% ipython --no-banner

In [1]: import numpy as np

In [2]: np.set_printoptions(suppress=True, linewidth=140)

In [3]: rng = np.random.default_rng(751654)

In [4]: A = rng.normal(size=(15, 5)) + 5 * np.array([2, 0, 1, 2, 1])

In [5]: A.round(3)
Out[5]: 
array([[ 9.917,  1.268,  2.95 ,  9.152,  4.993],
       [ 9.311,  0.882,  4.988,  9.769,  4.306],
       [12.223, -1.27 ,  5.299, 10.682,  4.636],
       [ 8.779, -1.173,  4.086,  8.217,  5.247],
       [10.082, -0.745,  4.478, 10.996,  6.868],
       [ 9.633, -0.652,  4.591,  9.74 ,  4.5  ],
       [ 9.973,  0.767,  4.667,  8.811,  5.999],
       [ 9.812, -0.358,  5.552, 11.577,  5.474],
       [11.578,  0.165,  4.647,  7.893,  5.629],
       [ 7.82 , -1.137,  3.977, 10.57 ,  3.918],
       [10.174,  0.416,  5.987,  9.431,  5.648],
       [10.749, -0.737,  4.977,  9.915,  4.844],
       [10.126,  1.052,  3.057,  9.465,  4.17 ],
       [ 8.936, -1.369,  4.417, 11.865,  5.346],
       [10.235,  0.735,  5.998,  9.161,  4.992]])

In [6]: x0 = np.array([1, 4, 5, 2, 1])

In [7]: rhs = A @ x0

In [8]: np.round(np.linalg.pinv(A) @ A, 3) + 0
Out[8]: 
array([[1., 0., 0., 0., 0.],
       [0., 1., 0., 0., 0.],
       [0., 0., 1., 0., 0.],
       [0., 0., 0., 1., 0.],
       [0., 0., 0., 0., 1.]])

In [9]: rhs = rhs + 0.1 * rng.normal(size=15)

In [10]: rhs.round(3)
Out[10]: array([53.015, 61.605, 59.785, 46.214, 58.156, 53.81 , 60.107, 64.628, 56.934, 48.1  , 66.419, 57.49 , 52.734, 54.597, 66.493])

In [11]: c, *_ = np.linalg.lstsq(A, rhs)

In [12]: [round(float(np.linalg.norm(np.linalg.solve(A.T @ A + lam * np.eye(5), A.T @ rhs))), 2) for lam in (0, 1, 10, 100)]
Out[12]: [6.86, 6.34, 4.54, 3.62]

In [13]: np.round(A.T @ (rhs - A @ c), 3) + 0
Out[13]: array([0., 0., 0., 0., 0.])
